% ipython --no-banner

In [1]: import numpy as np

In [2]: np.set_printoptions(precision=3, suppress=True, linewidth=120)

In [3]: tidy = lambda a: np.round(a, 3) + 0

In [4]: X = np.load("arr.npy")

In [5]: X
Out[5]: 
array([[ 0.1  , -1.2  ,  0.3  ],
       [ 0.8  ,  0.   , -0.3  ],
       [ 0.105, -1.191,  0.309]])

In [6]: proj = np.triu(np.array([[1, 1, 2], [0, 2, 0], [3, 1, 1]]), 1) + np.eye(3)

In [7]: other = proj @ X @ np.linalg.inv(proj)

In [8]: tidy(np.poly(other))
Out[8]: array([ 1.   , -0.409,  0.602, -0.013])

In [9]: tidy(other)
Out[9]: 
array([[ 1.11 , -4.692, -1.602],
       [ 0.8  , -0.8  , -1.9  ],
       [ 0.105, -1.296,  0.099]])

In [10]: np.linalg.matrix_rank(other)
Out[10]: np.int64(3)

In [11]: tidy(proj @ X - X @ proj)
Out[11]: 
array([[ 1.01 , -2.482,  0.118],
       [ 0.   , -0.8  , -1.6  ],
       [ 0.   , -0.105, -0.21 ]])

In [12]: x0 = np.array([-1, 1, -2])

In [13]: target = X @ x0

In [14]: b, lr = np.zeros(3), 1 / np.linalg.norm(X, 2) ** 2

In [15]: for i in range(300):
    ...:     b -= lr * X.T @ (X @ b - target)
    ...:     if i % 50 == 0: print(i, round(np.linalg.norm(X @ b - target), 3))
    ...: 
0 0.165
50 0.016
100 0.016
150 0.016
200 0.016
250 0.016

In [16]: tidy(b)
Out[16]: array([-0.364,  1.486, -0.305])

In [17]: u, v = X[2], X[1]

In [18]: tidy(u @ u)
Out[18]: np.float64(1.525)

In [19]: p = (u @ v) / (u @ u) * u

In [20]: tidy(np.outer(u, v))
Out[20]: 
array([[ 0.084,  0.   , -0.032],
       [-0.953,  0.   ,  0.357],
       [ 0.247,  0.   , -0.093]])

In [21]: tidy((v - p) @ u)
Out[21]: np.float64(0.0)

In [22]: rng = np.random.default_rng(6)

In [23]: lab = rng.permutation(3)

In [24]: lab
Out[24]: array([0, 1, 2])

In [25]: other = X[lab][:, lab]

In [26]: tidy(np.linalg.det(other)), tidy(np.linalg.det(X[lab]))
Out[26]: (np.float64(0.013), np.float64(0.013))

In [27]: tidy(np.sort(np.abs(np.linalg.eigvals(other))))
Out[27]: array([0.022, 0.771, 0.771])

In [28]: E = np.arange(12).reshape(4, 3) + -2

In [29]: E
Out[29]: 
array([[-2, -1,  0],
       [ 1,  2,  3],
       [ 4,  5,  6],
       [ 7,  8,  9]])

In [30]: [round(float(x), 3) for x in np.linalg.svd(E, compute_uv=False)[:3]]
Out[30]: [16.918, 1.942, 0.0]

In [31]: np.linalg.cond(E) > 100
Out[31]: np.True_

In [32]: tidy(np.linalg.norm(E, 2) / np.linalg.norm(E))
Out[32]: np.float64(0.993)

In [33]: arr = np.load("sample13.npy")

In [34]: tidy(arr)
Out[34]: 
array([[0.5  , 0.   , 0.5  ],
       [0.333, 0.333, 0.333],
       [0.   , 0.   , 1.   ]])

In [35]: u, v = arr[1], arr[0]

In [36]: tidy(u @ u)
Out[36]: np.float64(0.333)

In [37]: p = (u @ v) / (u @ u) * u

In [38]: tidy(np.linalg.norm(u + v) ** 2 + np.linalg.norm(u - v) ** 2)
Out[38]: np.float64(1.667)

In [39]: np.linalg.matrix_rank(np.outer(u, v))
Out[39]: np.int64(1)

In [40]: tidy(np.outer(u, v))
Out[40]: 
array([[0.167, 0.   , 0.167],
       [0.167, 0.   , 0.167],
       [0.167, 0.   , 0.167]])

In [41]: u = np.array([1, 3, 2])

In [42]: other = arr + np.outer(u, np.eye(3)[1])

In [43]: tidy(other)
Out[43]: 
array([[0.5  , 1.   , 0.5  ],
       [0.333, 3.333, 0.333],
       [0.   , 2.   , 1.   ]])

In [44]: tidy(np.linalg.det(other) / np.linalg.det(arr)), tidy(1 + np.linalg.solve(arr, u)[1])
Out[44]: (np.float64(8.0), np.float64(8.0))

In [45]: np.linalg.matrix_rank(other - arr)
Out[45]: np.int64(1)

In [46]: np.linalg.matrix_rank(np.linalg.inv(other) - np.linalg.inv(arr), tol=1e-8)
Out[46]: np.int64(1)

In [47]: def softmax(z):
    ...:     e = np.exp(z - z.max(axis=-1, keepdims=True))
    ...:     return e / e.sum(axis=-1, keepdims=True)
    ...: 

In [48]: tidy(softmax(arr[0]))
Out[48]: array([0.384, 0.233, 0.384])

In [49]: tidy(softmax(10 * arr[0]))
Out[49]: array([0.498, 0.003, 0.498])

In [50]: att = arr @ arr.T / np.sqrt(3)

In [51]: tidy(softmax(att)[0] @ arr)
Out[51]: array([0.276, 0.104, 0.62 ])

In [52]: other = arr + rng.integers(-2, 3, (3, 1)) @ rng.integers(-2, 3, (1, 3))

In [53]: tidy(other)
Out[53]: 
array([[ 0.5  ,  0.   ,  0.5  ],
       [ 1.333, -0.667,  1.333],
       [-2.   ,  2.   , -1.   ]])

In [54]: tidy(np.linalg.svd(other - arr, compute_uv=False))
Out[54]: array([3.873, 0.   , 0.   ])

In [55]: np.abs(other - arr).sum(axis=1)
Out[55]: array([0., 3., 6.])

In [56]: F = np.array([[3, 0, 2], [5, 2, 0]])

In [57]: F[-1] = F[0] + -2 * F[1]

In [58]: F
Out[58]: 
array([[ 3,  0,  2],
       [-7, -4,  2]])

In [59]: w1 = np.array([[1, 1, 1, 1], [2, 0, 2, 1], [2, 1, 1, 0]])

In [60]: b = np.array([5, 5, -5, 5])

In [61]: act = np.maximum(F @ w1 + b, 0)

In [62]: np.linalg.matrix_rank(act)
Out[62]: np.int64(1)

In [63]: act
Out[63]: 
array([[12, 10,  0,  8],
       [ 0,  0,  0,  0]])

In [64]: basis = np.array([[-3, -2, 1], [2, -1, 0], [0, 0, 2], [3, -2, 0]])

In [65]: w1 @ basis
Out[65]: 
array([[ 2, -5,  3],
       [-3, -6,  6],
       [-4, -5,  4]])

In [66]: data = np.loadtxt("dump.csv", delimiter=",")

In [67]: data
Out[67]: 
array([[-1.,  1.,  1.],
       [-3., -1.,  0.],
       [-2., -2.,  0.]])

In [68]: tidy(np.linalg.eigvals(data))
Out[68]: array([-1.271+2.401j, -1.271-2.401j,  0.542+0.j   ])

In [69]: cov = data.T @ data

In [70]: np.allclose(cov, cov.T)
Out[70]: True

In [71]: np.diag(cov)
Out[71]: array([14.,  6.,  1.])

In [72]: u, v = data[2], data[1]

In [73]: u @ u
Out[73]: np.float64(8.0)

In [74]: u @ v
Out[74]: np.float64(8.0)

In [75]: p = (u @ v) / (u @ u) * u

In [76]: v - p
Out[76]: array([-1.,  1.,  0.])

In [77]: (v - p) @ u
Out[77]: np.float64(0.0)

In [78]: np.linalg.matrix_rank(np.outer(u, v))
Out[78]: np.int64(1)

In [79]: tidy(np.linalg.norm(u + v) ** 2 + np.linalg.norm(u - v) ** 2)
Out[79]: np.float64(36.0)

In [80]: np.outer(u, v)
Out[80]: 
array([[ 6.,  2., -0.],
       [ 6.,  2., -0.],
       [-0., -0.,  0.]])

In [81]: x0 = np.array([3, 0, 0])

In [82]: target = data @ x0

In [83]: target
Out[83]: array([-3., -9., -6.])

In [84]: tidy(np.linalg.solve(data, -1 * target))
Out[84]: array([-3.,  0.,  0.])

In [85]: tidy(np.linalg.solve(data.T, data[2]))
Out[85]: array([0., 0., 1.])

In [86]: tidy(np.linalg.solve(data, target + data[:, 2]))
Out[86]: array([3., 0., 1.])

In [87]: w1 = np.array([[0, 2], [8, 6], [8, 6]])

In [88]: b = np.array([2, -3])

In [89]: act = np.maximum(data @ w1 + b, 0)

In [90]: np.linalg.matrix_rank(act)
Out[90]: np.int64(1)

In [91]: tidy((act > 0).mean(axis=0))
Out[91]: array([0.333, 0.333])

In [92]: basis = np.array([[3, 2], [2, 0]])

In [93]: w1 @ basis
Out[93]: 
array([[ 4,  0],
       [36, 16],
       [36, 16]])

In [94]: act @ basis
Out[94]: 
array([[68., 36.],
       [ 0.,  0.],
       [ 0.,  0.]])

In [95]: K = np.loadtxt("mat.csv", delimiter=",")

In [96]: K
Out[96]: 
array([[ 0.,  0., -1.,  0.],
       [ 0.,  0.,  0., -1.],
       [-1.,  0.,  0.,  0.],
       [ 0., -1.,  0.,  0.]])

In [97]: x0 = np.array([6, 2, 7, -4])

In [98]: target = K @ x0

In [99]: b, lr = np.zeros(4), 1 / np.linalg.norm(K, 2) ** 2

In [100]: for i in range(30):
     ...:     b -= lr * K.T @ (K @ b - target)
     ...:     if i % 5 == 0: print(i, round(np.linalg.norm(K @ b - target), 3))
     ...: 
0 0.0
5 0.0
10 0.0
15 0.0
20 0.0
25 0.0

In [101]: tidy(np.linalg.cond(K))
Out[101]: np.float64(1.0)

In [102]: tidy(np.sort(np.abs(np.linalg.eigvals(K))))
Out[102]: array([1., 1., 1., 1.])

In [103]: np.allclose(K, K.T)
Out[103]: True

In [104]: np.allclose(K @ K.T, K.T @ K)
Out[104]: True

In [105]: (K + K.T) / 2
Out[105]: 
array([[ 0.,  0., -1.,  0.],
       [ 0.,  0.,  0., -1.],
       [-1.,  0.,  0.,  0.],
       [ 0., -1.,  0.,  0.]])

In [106]: K @ K
Out[106]: 
array([[1., 0., 0., 0.],
       [0., 1., 0., 0.],
       [0., 0., 1., 0.],
       [0., 0., 0., 1.]])

In [107]: tidy(np.abs(np.linalg.eigvals(K)).max())
Out[107]: np.float64(1.0)
